$ python3 -q
>>> import numpy as np
>>> from numpy import linalg as LA
>>> np.set_printoptions(suppress=True, linewidth=120)
>>> A = np.load("out14.npy")
>>> A
array([[ 3., -1.,  0.,  0.],
       [-1.,  2., -1.,  0.],
       [ 0., -1.,  0., -1.],
       [ 0.,  0., -1.,  3.]])
>>> w, vecs = LA.eigvalsh(A)
Traceback (most recent call last):
  File "<python-input-5>", line 1, in <module>
    w, vecs = LA.eigvalsh(A)
    ^^^^^^^
ValueError: too many values to unpack (expected 2)
>>> w, vecs = LA.eigh(A)
>>> np.round(LA.eigvalsh(A + 5 * np.eye(4)), 3)
array([4.314, 6.665, 8.271, 8.749])
>>> (w > 1e-8).sum(), (w < -1e-8).sum()
(np.int64(3), np.int64(1))
>>> (A + A.T) / 2
array([[ 3., -1.,  0.,  0.],
       [-1.,  2., -1.,  0.],
       [ 0., -1.,  0., -1.],
       [ 0.,  0., -1.,  3.]])
>>> round(float(np.abs(LA.eigvals(A)).max()), 3)
3.749
>>> np.allclose(A @ A.T, A.T @ A)
True
>>> A @ A
array([[10., -5.,  1.,  0.],
       [-5.,  6., -2.,  1.],
       [ 1., -2.,  2., -3.],
       [ 0.,  1., -3., 10.]])
>>> np.round(np.sort(np.abs(LA.eigvals(A))), 3)
array([0.686, 1.665, 3.271, 3.749])
>>> q, Rm = LA.qr(A)
>>> np.round(np.abs(np.diag(Rm)), 3)
array([3.162, 1.871, 1.121, 2.111])
>>> np.round(q @ Rm, 3) + 0
array([[ 3., -1.,  0.,  0.],
       [-1.,  2., -1.,  0.],
       [ 0., -1.,  0., -1.],
       [ 0.,  0., -1.,  3.]])
>>> Rm.round(3)
array([[-3.162,  1.581, -0.316,  0.   ],
       [ 0.   , -1.871,  0.802, -0.535],
       [ 0.   ,  0.   ,  1.121, -2.293],
       [ 0.   ,  0.   ,  0.   ,  2.111]])
>>> data = np.load("mat.npy")
>>> data
array([[ 9, 10, 11],
       [ 4, 18, 10],
       [ 9,  1,  6],
       [ 9, 10, 11],
       [ 9,  1,  6],
       [ 0,  0,  0],
       [ 9,  1,  6],
       [ 0,  0,  0],
       [ 4,  9,  5],
       [ 0,  0,  0],
       [ 0,  9,  5]])
>>> Y = np.array([[-2, 1], [-1, -1], [2, 0]])
>>> np.einsum("ij->j", data)
array([53, 59, 60])
>>> data @ Y
array([[ -6,  -1],
       [ -6, -14],
       [ -7,   8],
       [ -6,  -1],
       [ -7,   8],
       [  0,   0],
       [ -7,   8],
       [  0,   0],
       [ -7,  -5],
       [  0,   0],
       [  1,  -9]])
>>> np.einsum("ij,ij->i", data, data)
array([302, 440, 118, 302, 118,   0, 118,   0, 122,   0, 106])
>>> np.vstack([data, Y.T]).shape
(13, 3)
>>> np.einsum("ik,kj->ij", data, Y)
array([[ -6,  -1],
       [ -6, -14],
       [ -7,   8],
       [ -6,  -1],
       [ -7,   8],
       [  0,   0],
       [ -7,   8],
       [  0,   0],
       [ -7,  -5],
       [  0,   0],
       [  1,  -9]])
>>> np.einsum("ik,kj->ji", data, Y)
array([[ -6,  -6,  -7,  -6,  -7,   0,  -7,   0,  -7,   0,   1],
       [ -1, -14,   8,  -1,   8,   0,   8,   0,  -5,   0,  -9]])
>>> Y.T @ data.T
array([[ -6,  -6,  -7,  -6,  -7,   0,  -7,   0,  -7,   0,   1],
       [ -1, -14,   8,  -1,   8,   0,   8,   0,  -5,   0,  -9]])
>>> C = data[[7, 2]].astype(float)
>>> for _ in range(3):
...     lab = LA.norm(data[:, None] - C, axis=-1).argmin(axis=1)
...     C = np.array([data[lab == j].mean(axis=0) for j in range(2)])
... 
>>> lab
array([1, 1, 1, 1, 1, 0, 1, 0, 1, 0, 0])
>>> np.round(C[1] - C[0], 3)
array([7.571, 4.893, 6.607])
>>> np.bincount(lab)
array([4, 7])
>>> C.round(3)
array([[0.   , 2.25 , 1.25 ],
       [7.571, 7.143, 7.857]])
>>> w, vecs = LA.eig(A)
>>> np.round(np.sort(LA.eigvals(A.T)), 3)
array([-0.686,  1.665,  3.271,  3.749])
>>> np.round(A @ vecs[:, 0] - w[0] * vecs[:, 0], 3) + 0
array([0., 0., 0., 0.])
>>> mat = np.load("run3.npy")
>>> mat
array([[6, 0, 6],
       [6, 6, 0],
       [0, 6, 6]])
>>> hat = np.triu(np.array([[4, 6, 8], [4, 3, -5], [2, -1, 6]]), 1) + np.eye(3)
>>> Y = hat @ mat @ LA.inv(hat)
>>> hat @ mat - mat @ hat
array([[ 36.,  48.,   0.],
       [  0., -66., -48.],
       [  0.,   0.,  30.]])
>>> LA.matrix_rank(Y)
np.int64(3)
>>> np.round(np.poly(Y), 3)
array([   1.,  -18.,  108., -432.])
>>> np.round(LA.det(Y), 3)
np.float64(432.0)
>>> rng = np.random.default_rng(480999)
>>> Y = mat + rng.integers(-2, 3, (3, 1)) @ rng.integers(-2, 3, (1, 3))
>>> Y
array([[ 8,  2, 10],
       [ 8,  8,  4],
       [ 0,  6,  6]])
>>> Y - mat
array([[2, 2, 4],
       [2, 2, 4],
       [0, 0, 0]])
>>> np.abs(Y - mat).sum(axis=1)
array([8, 8, 0])
>>> np.round(LA.svd(Y - mat, compute_uv=False), 3) + 0
array([6.928, 0.   , 0.   ])
>>> Y = mat / np.sqrt((mat ** 2).mean(axis=1, keepdims=True))
>>> Y[0].round(3)
array([1.225, 0.   , 1.225])
>>> K = np.loadtxt("a.csv", delimiter=",")
>>> K
array([[0., 1., 0., 0.],
       [1., 0., 1., 1.],
       [0., 1., 0., 0.],
       [0., 1., 0., 0.]])
>>> f, r1 = K[3], K[1]
>>> f @ r1
np.float64(0.0)
>>> p = (f @ r1) / (f @ f) * f
>>> LA.matrix_rank(np.outer(f, r1))
np.int64(1)
>>> round(float(LA.norm(f + r1) ** 2 + LA.norm(f - r1) ** 2), 3)
8.0
>>> np.outer(f, r1)
array([[0., 0., 0., 0.],
       [1., 0., 1., 1.],
       [0., 0., 0., 0.],
       [0., 0., 0., 0.]])
>>> np.einsum("ij,ji->", K, K)
np.float64(6.0)
>>> round(LA.eigvals(K).sum().real, 3)
np.float64(-0.0)
>>> round(LA.det(K.T), 3)
np.float64(0.0)
>>> np.round(LA.det(K[::-1]), 3)
np.float64(0.0)
>>> LA.matrix_rank(K, rtol=0.1)
np.int64(2)
>>> LA.cond(K) > 100
np.True_
>>> Y = np.array([[5, 1, 3], [1, 5, 4], [0, 1, 3]])
>>> F = np.triu(Y)
>>> F
array([[5, 1, 3],
       [0, 5, 4],
       [0, 0, 3]])
>>> hat = np.triu(np.array([[4, 0, 5], [0, 3, 0], [3, 1, 2]]), 1) + np.eye(3)
>>> Y = hat @ F @ LA.inv(hat)
>>> np.trace(Y), np.trace(F)
(np.float64(13.0), np.int64(13))
>>> np.poly(Y)
array([  1., -13.,  55., -75.])
>>> w, vecs = LA.eig(F)
>>> w
array([5., 5., 3.])
>>> F @ vecs[:, 0] - w[0] * vecs[:, 0]
array([0., 0., 0.])
>>> np.prod(w)
np.float64(75.0)
>>> lab = rng.permutation(3)
>>> lab
array([0, 2, 1])
>>> Y = F[lab][:, lab]
>>> np.diag(Y)
array([5, 3, 5])
>>> np.allclose(Y, F)
False
>>> Y = np.array([[3, 0], [2, -3], [3, 2]])
>>> np.einsum("ik,kj->ji", F, Y)
array([[26, 22,  9],
       [ 3, -7,  6]])
>>> Y.T @ F.T
array([[26, 22,  9],
       [ 3, -7,  6]])
>>> q, _ = LA.qr(np.array([[0.2], [-0.3], [-0.3], [0.3]]))
>>> X = q @ q.T
>>> X.round(3)
array([[ 0.129, -0.194, -0.194,  0.194],
       [-0.194,  0.29 ,  0.29 , -0.29 ],
       [-0.194,  0.29 ,  0.29 , -0.29 ],
       [ 0.194, -0.29 , -0.29 ,  0.29 ]])
>>> np.round(LA.eigvals(X).sum().real, 3)
np.float64(1.0)
>>> round(float(LA.det(X[::-1])), 3)
0.0
>>> np.round(LA.det(X.T), 3)
np.float64(-0.0)
>>> round(float(np.einsum("ii->", X)), 3)
1.0
>>> np.allclose(K[:-1].T @ LA.lstsq(K[:-1].T, K[-1])[0], K[-1])
True
>>> np.round(K @ LA.pinv(K) @ K, 3) + 0
array([[0., 1., 0., 0.],
       [1., 0., 1., 1.],
       [0., 1., 0., 0.],
       [0., 1., 0., 0.]])
>>> try:
...     LA.inv(K)
... except LA.LinAlgError as e:
...     print(e)
... 
Singular matrix
>>> U, sig, Vh = LA.svd(X)
>>> vecs = Vh[:(sig > 1e-8).sum()]
>>> x = X[1] + 3 * X[2] + rng.integers(2) * np.eye(4)[0]
>>> x.round(3)
array([ 0.226,  1.161,  1.161, -1.161])
>>> np.round(np.diag(vecs.T @ vecs), 3)
array([0.129, 0.29 , 0.29 , 0.29 ])
>>> round(float(LA.norm(x - vecs.T @ vecs @ x)), 3)
0.933
>>> np.round(vecs.T @ vecs, 3)
array([[ 0.129, -0.194, -0.194,  0.194],
       [-0.194,  0.29 ,  0.29 , -0.29 ],
       [-0.194,  0.29 ,  0.29 , -0.29 ],
       [ 0.194, -0.29 , -0.29 ,  0.29 ]])
>>> LA.matrix_rank(np.vstack([X, x]))
np.int64(2)
>>> W1 = np.array([[6, 5], [8, 0], [1, 6], [5, 1]])
>>> b = np.array([1, 1])
>>> H = np.maximum(X @ W1 + b, 0)
>>> (H > 0).mean(axis=0)
array([1., 1.])
>>> H.round(3)
array([[1.   , 0.677],
       [1.   , 1.484],
       [1.   , 1.484],
       [1.   , 0.516]])
>>> C = np.array([[0, 4, 0], [1, -3, 0]])
>>> W1 @ C
array([[  5,   9,   0],
       [  0,  32,   0],
       [  6, -14,   0],
       [  1,  17,   0]])
>>> np.unique(X.round(6), axis=0).shape
(3, 4)
>>> ang = rng.uniform(0, 2 * np.pi, 20)
>>> q, _ = LA.qr(np.array([[-1.1, 0.2], [-0.4, 0.0], [1.3, -0.8]]))
>>> J = 5 * np.c_[np.cos(ang), np.sin(ang)] @ q.T
>>> J.round(3)
array([[ 4.15 ,  2.338,  1.52 ],
       [-4.251, -2.348, -1.192],
       [-1.726, -0.287,  4.684],
       [ 3.269,  1.226, -3.579],
       [ 4.409,  2.15 , -0.969],
       [-0.505,  0.379,  4.96 ],
       [-4.451, -2.253,  0.344],
       [ 3.788,  2.259,  2.355],
       [ 3.695,  1.519, -3.007],
       [ 3.758,  1.565, -2.902],
       [-3.789, -1.588,  2.85 ],
       [-1.605, -0.218,  4.73 ],
       [-1.813, -0.336,  4.647],
       [ 2.118,  0.512, -4.5  ],
       [-1.226, -0.007,  4.847],
       [ 0.659, -0.298, -4.947],
       [ 4.211,  1.931, -1.882],
       [ 3.329,  1.265, -3.509],
       [-4.422, -2.318, -0.273],
       [-0.95 , -1.107, -4.782]])
>>> cov = np.cov(J, rowvar=False)
>>> np.argsort(-J.std(axis=0).round(6), kind="stable")
array([2, 0, 1])
>>> cov.shape
(3, 3)
>>> np.round(np.corrcoef(J.T), 3)
array([[ 1.   ,  0.962, -0.398],
       [ 0.962,  1.   , -0.132],
       [-0.398, -0.132,  1.   ]])
>>> np.argwhere(np.triu(np.abs(np.corrcoef(J.T)) > 0.8, 1))
array([[0, 1]])
>>> np.round(np.corrcoef(J[:, 2], J[:, 0])[0, 1], 3)
np.float64(-0.398)
>>> x = np.array([2, 0, 1])
>>> h1 = np.maximum(J @ x, 0)
>>> h1.round(3)
array([9.82 , 0.   , 1.231, 2.96 , 7.848, 3.95 , 0.   , 9.931, 4.383, 4.614, 0.   , 1.52 , 1.021, 0.   , 2.395, 0.   ,
       6.54 , 3.149, 0.   , 0.   ])
>>> np.round(np.maximum(J @ x, 0) - np.maximum(-J @ x, 0), 3)
array([ 9.82 , -9.693,  1.231,  2.96 ,  7.848,  3.95 , -8.557,  9.931,  4.383,  4.614, -4.729,  1.52 ,  1.021, -0.265,
        2.395, -3.63 ,  6.54 ,  3.149, -9.117, -6.683])
>>> np.round(J * (h1 > 1e-9)[:, None], 3)
array([[ 4.15 ,  2.338,  1.52 ],
       [-0.   , -0.   , -0.   ],
       [-1.726, -0.287,  4.684],
       [ 3.269,  1.226, -3.579],
       [ 4.409,  2.15 , -0.969],
       [-0.505,  0.379,  4.96 ],
       [-0.   , -0.   ,  0.   ],
       [ 3.788,  2.259,  2.355],
       [ 3.695,  1.519, -3.007],
       [ 3.758,  1.565, -2.902],
       [-0.   , -0.   ,  0.   ],
       [-1.605, -0.218,  4.73 ],
       [-1.813, -0.336,  4.647],
       [ 0.   ,  0.   , -0.   ],
       [-1.226, -0.007,  4.847],
       [ 0.   , -0.   , -0.   ],
       [ 4.211,  1.931, -1.882],
       [ 3.329,  1.265, -3.509],
       [-0.   , -0.   , -0.   ],
       [-0.   , -0.   , -0.   ]])
>>> x = np.array([1, -1, 2, -3])
>>> round(float(np.trace(X)), 3)
1.0
>>> round((x - X @ x) @ (X @ x), 3)
np.float64(-0.0)
>>> U, sig, Vh = LA.svd(J)
>>> np.argmax(sig[:-1] / (sig[1:] + 1e-6)) + 1
np.int64(2)
>>> Y = U[:, :2] @ np.diag(sig[:2]) @ Vh[:2]
>>> round(np.abs(J - Y).max(), 3)
np.float64(0.0)
>>> LA.matrix_rank(Y)
np.int64(2)
>>> Y.round(3)
array([[ 4.15 ,  2.338,  1.52 ],
       [-4.251, -2.348, -1.192],
       [-1.726, -0.287,  4.684],
       [ 3.269,  1.226, -3.579],
       [ 4.409,  2.15 , -0.969],
       [-0.505,  0.379,  4.96 ],
       [-4.451, -2.253,  0.344],
       [ 3.788,  2.259,  2.355],
       [ 3.695,  1.519, -3.007],
       [ 3.758,  1.565, -2.902],
       [-3.789, -1.588,  2.85 ],
       [-1.605, -0.218,  4.73 ],
       [-1.813, -0.336,  4.647],
       [ 2.118,  0.512, -4.5  ],
       [-1.226, -0.007,  4.847],
       [ 0.659, -0.298, -4.947],
       [ 4.211,  1.931, -1.882],
       [ 3.329,  1.265, -3.509],
       [-4.422, -2.318, -0.273],
       [-0.95 , -1.107, -4.782]])
>>> feats = np.load("block2.npy")
>>> feats
array([[ 1,  8,  4,  9,  1],
       [ 0,  0,  8,  6, -4],
       [ 0,  0,  8,  6, -4],
       [-3, -4,  8, -9, -6]])
>>> round(float(LA.norm(feats, 2) / LA.norm(feats)), 3)
0.732
